% python3 -q
>>> import numpy as np
>>> import numpy.linalg as la
>>> np.set_printoptions(precision=1, suppress=True, linewidth=200, floatmode="fixed")
>>> M = np.load("w.npy")
>>> M
array([[ -5.5, -10.9,  -4.5,   4.6,   2.7,  -5.0,  11.3,  -7.1],
       [ -0.4,   9.4,  12.0,   8.1,  -5.2,   4.5,   2.0,  -7.1],
       [  7.8,  13.3,  -4.5,  -8.7,   4.9,   4.4,   4.6,  -1.1],
       [ -3.0,  -8.9,   1.4,   7.3, -11.9,   0.1,  10.5,  -2.1],
       [  4.9,  -7.7,   0.6,  -6.8,  11.6,  -7.3,  -3.4,   8.4],
       [  6.1,   7.9, -13.0,   4.8,   6.0,   1.8,   7.5,   3.4],
       [ -0.1,   6.3, -15.4,   5.1,   6.0,  -0.1,  -1.5,  -7.7],
       [ 11.9,   2.5,  -3.1,   2.6,  -3.2,  -4.7,  13.8,   3.8],
       [ -4.8,   7.1,  -1.4,  -2.7,  -1.3, -14.9,   9.0,   3.7],
       [ -7.4,   8.4,  -4.3,   2.6,  11.0,  -9.2,   6.2,  -2.6],
       [  2.7,   4.2,  11.2,   1.8,   4.6,  14.4,   3.8,  -1.5],
       [ 10.2,  -6.7,  -7.7, -10.6,  -4.3,   1.6,   1.2,   7.5],
       [ -8.1,  -8.6,  -8.8,  -0.4, -11.2,  -2.9,   0.1,   7.1],
       [ -2.8,  -6.7,   1.2,   1.3,  -5.1, -17.3,  -1.1,   4.1],
       [  4.7,  -6.5,   4.7,  -0.3, -10.5,  -7.8,  -2.0,  11.7],
       [  6.8,   7.3,  -0.7,  -3.8,  11.6,   8.9,   2.8,  -8.0],
       [ -3.1,   4.6, -12.6,  -5.6,   6.2,   7.8,   3.1,  -8.3],
       [ 11.1,   7.6,  -5.7,  -4.7,  -5.9,   4.3, -10.5,  -0.3],
       [ -0.3, -11.5,  -8.4, -10.3,   1.3,  -2.9,  -8.7,   2.4],
       [ -5.4,   6.2,  12.2,   3.6,   1.0,  -2.6,   1.6,  12.7],
       [ -0.5, -13.2,   3.8,  -6.9,  -9.1,   3.5,   5.6,   6.1],
       [  6.8,  -4.3,  -9.1,   0.6,  -3.9,   4.9, -12.0,  -8.3],
       [ -7.4, -11.2,  -0.9,  -2.1,   1.0,   2.7,   4.6,  13.6],
       [ -6.3,  -1.2, -10.0,  10.5,   1.5,   6.3,  -8.9,  -5.3],
       [  5.0,   5.0,  -2.9,   7.2,  -5.1, -16.2,   0.7,   0.7],
       [  7.3,  -2.5,  -5.6,  -1.0,   6.1,   9.4,  -5.6,  12.4],
       [ -8.5,   2.2,  10.6,  -2.0,   5.6,  13.1,  -0.9,   1.3],
       [ 12.3,   1.6,  -0.4,   3.3,  -1.4, -10.9,   8.1,  -6.8],
       [ -6.3,   5.3,  13.2,   1.8,   6.0,   1.5,   1.7, -10.6],
       [  1.8,  -9.9,  -7.7,  -8.1,   3.7,  -2.8,  -7.1,  10.1],
       [ 10.5,   3.0,  -5.5,   2.9,  -7.9,   1.2,  -8.0,  10.8],
       [  3.4,   5.6,   7.3,  -6.8, -10.4,  -0.1,  12.0,  -2.3],
       [ -7.7, -10.0,  -9.2,  -4.4,  -4.3,   4.1,  -8.0,  -6.1],
       [-11.4,  -0.9,  10.1,  -2.8,  -3.9,   2.6,  -9.2,   7.3],
       [  9.2,   7.3,  -1.7,   6.7,  -1.5,  -3.7, -12.1,   7.2]])
>>> U, sig, VT = la.svd(M, full_matrices=False)
>>> U.shape, sig.shape, VT.shape
((35, 8), (8,), (8, 8))
>>> np.cumsum(sig ** 2) / np.sum(sig ** 2)
array([0.2, 0.4, 0.6, 0.7, 0.8, 0.9, 1.0, 1.0])
>>> (sig > 1e-8).sum()
np.int64(8)
>>> sig
array([56.3, 51.5, 48.3, 43.0, 37.2, 35.8, 27.6, 24.0])
>>> round(float(np.sqrt((sig ** 2).sum())), 1), round(float(la.norm(M)), 1)
(118.3, 118.3)
>>> np.allclose(U * sig @ VT, M)
True
>>> data = np.array([[0, 4, 2, 6, 0, -2, -2],
...     [0, 2, 1, 3, 0, -1, -1],
...     [0, 2, 1, 3, 0, -1, -1],
...     [0, 4, 2, 6, 0, -2, -2],
...     [0, 4, 2, 6, 0, -2, -2],
...     [0, -2, -1, -3, 0, 1, 1],
...     [0, -2, -1, -3, 0, 1, 1]])
>>> data
array([[ 0,  4,  2,  6,  0, -2, -2],
       [ 0,  2,  1,  3,  0, -1, -1],
       [ 0,  2,  1,  3,  0, -1, -1],
       [ 0,  4,  2,  6,  0, -2, -2],
       [ 0,  4,  2,  6,  0, -2, -2],
       [ 0, -2, -1, -3,  0,  1,  1],
       [ 0, -2, -1, -3,  0,  1,  1]])
>>> rk = la.matrix_rank(data)
>>> rk
np.int64(1)
>>> ns = la.svd(data)[2][rk:].T
>>> [int(la.matrix_rank(data[:, :j + 1])) for j in range(7)]
[0, 1, 1, 1, 1, 1, 1]
>>> t3 = np.stack([data, 4 * data, data[::-1]])
>>> la.matrix_rank(t3)
array([1, 1, 1])
>>> np.einsum("bij,cij->bc", t3, t3)
array([[ 256, 1024,   32],
       [1024, 4096,  128],
       [  32,  128,  256]])
>>> la.det(t3)
array([0.0, 0.0, 0.0])
>>> [round(float(x), 1) for x in la.svd(data, compute_uv=False)[:3]]
[16.0, 0.0, 0.0]
>>> la.matrix_rank(data, rtol=0.1)
np.int64(1)
>>> round(float(la.norm(data, 2) / la.norm(data)), 1)
1.0
>>> np.argsort(-la.norm(data, axis=0).round(6), kind="stable")[:3]
array([3, 1, 2])
>>> F = np.loadtxt("dump.csv", delimiter=",")
>>> F
array([[ 1.0,  3.0,  2.0,  2.0,  3.0,  1.0,  1.0,  2.0],
       [ 3.0,  3.0,  3.0,  5.0,  3.0,  4.0,  1.0,  5.0],
       [ 6.0,  6.0,  3.0,  8.0,  5.0,  7.0,  1.0,  5.0],
       [ 6.0,  7.0,  3.0,  9.0,  6.0,  9.0,  3.0,  6.0],
       [ 6.0,  7.0,  3.0, 11.0,  6.0,  9.0,  6.0,  6.0],
       [ 7.0,  7.0,  6.0, 14.0,  8.0, 11.0,  6.0,  9.0],
       [ 9.0, 10.0,  8.0, 15.0,  8.0, 11.0,  9.0, 10.0],
       [12.0, 12.0, 11.0, 16.0, 10.0, 14.0, 10.0, 12.0],
       [13.0, 13.0, 12.0, 19.0, 11.0, 17.0, 11.0, 14.0],
       [14.0, 14.0, 13.0, 22.0, 11.0, 20.0, 14.0, 14.0],
       [14.0, 15.0, 13.0, 25.0, 11.0, 20.0, 17.0, 14.0],
       [16.0, 17.0, 13.0, 27.0, 12.0, 23.0, 19.0, 14.0],
       [19.0, 20.0, 16.0, 28.0, 13.0, 24.0, 20.0, 17.0],
       [21.0, 21.0, 17.0, 28.0, 14.0, 25.0, 21.0, 20.0],
       [23.0, 22.0, 19.0, 31.0, 15.0, 25.0, 22.0, 20.0],
       [25.0, 23.0, 19.0, 31.0, 15.0, 26.0, 22.0, 23.0],
       [28.0, 23.0, 19.0, 33.0, 17.0, 29.0, 25.0, 23.0],
       [28.0, 23.0, 19.0, 36.0, 17.0, 29.0, 26.0, 23.0],
       [30.0, 26.0, 22.0, 36.0, 20.0, 32.0, 29.0, 23.0]])
>>> rng = np.random.default_rng(48)
>>> lab = rng.permutation(8)
>>> A2 = F[:, lab] * rng.choice([-1, 1], 8)
>>> A2
array([[  3.0,   2.0,   2.0,   1.0,  -2.0,   1.0,   1.0,   3.0],
       [  3.0,   3.0,   5.0,   4.0,  -5.0,   1.0,   3.0,   3.0],
       [  5.0,   3.0,   8.0,   7.0,  -5.0,   1.0,   6.0,   6.0],
       [  6.0,   3.0,   9.0,   9.0,  -6.0,   3.0,   6.0,   7.0],
       [  6.0,   3.0,  11.0,   9.0,  -6.0,   6.0,   6.0,   7.0],
       [  8.0,   6.0,  14.0,  11.0,  -9.0,   6.0,   7.0,   7.0],
       [  8.0,   8.0,  15.0,  11.0, -10.0,   9.0,   9.0,  10.0],
       [ 10.0,  11.0,  16.0,  14.0, -12.0,  10.0,  12.0,  12.0],
       [ 11.0,  12.0,  19.0,  17.0, -14.0,  11.0,  13.0,  13.0],
       [ 11.0,  13.0,  22.0,  20.0, -14.0,  14.0,  14.0,  14.0],
       [ 11.0,  13.0,  25.0,  20.0, -14.0,  17.0,  14.0,  15.0],
       [ 12.0,  13.0,  27.0,  23.0, -14.0,  19.0,  16.0,  17.0],
       [ 13.0,  16.0,  28.0,  24.0, -17.0,  20.0,  19.0,  20.0],
       [ 14.0,  17.0,  28.0,  25.0, -20.0,  21.0,  21.0,  21.0],
       [ 15.0,  19.0,  31.0,  25.0, -20.0,  22.0,  23.0,  22.0],
       [ 15.0,  19.0,  31.0,  26.0, -23.0,  22.0,  25.0,  23.0],
       [ 17.0,  19.0,  33.0,  29.0, -23.0,  25.0,  28.0,  23.0],
       [ 17.0,  19.0,  36.0,  29.0, -23.0,  26.0,  28.0,  23.0],
       [ 20.0,  22.0,  36.0,  32.0, -23.0,  29.0,  30.0,  26.0]])
>>> U, _, VT = la.svd(F.T @ A2)
>>> np.round(U @ VT, 1) + 0
array([[ 0.0,  0.0,  0.0,  0.0,  0.0,  0.0,  1.0,  0.0],
       [ 0.0,  0.0,  0.0,  0.0,  0.0,  0.0,  0.0,  1.0],
       [ 0.0,  1.0,  0.0,  0.0,  0.0,  0.0,  0.0,  0.0],
       [ 0.0,  0.0,  1.0,  0.0,  0.0,  0.0,  0.0,  0.0],
       [ 1.0,  0.0,  0.0,  0.0,  0.0,  0.0,  0.0,  0.0],
       [ 0.0,  0.0,  0.0,  1.0,  0.0,  0.0,  0.0,  0.0],
       [ 0.0,  0.0,  0.0,  0.0,  0.0,  1.0,  0.0,  0.0],
       [ 0.0,  0.0,  0.0,  0.0, -1.0,  0.0,  0.0,  0.0]])
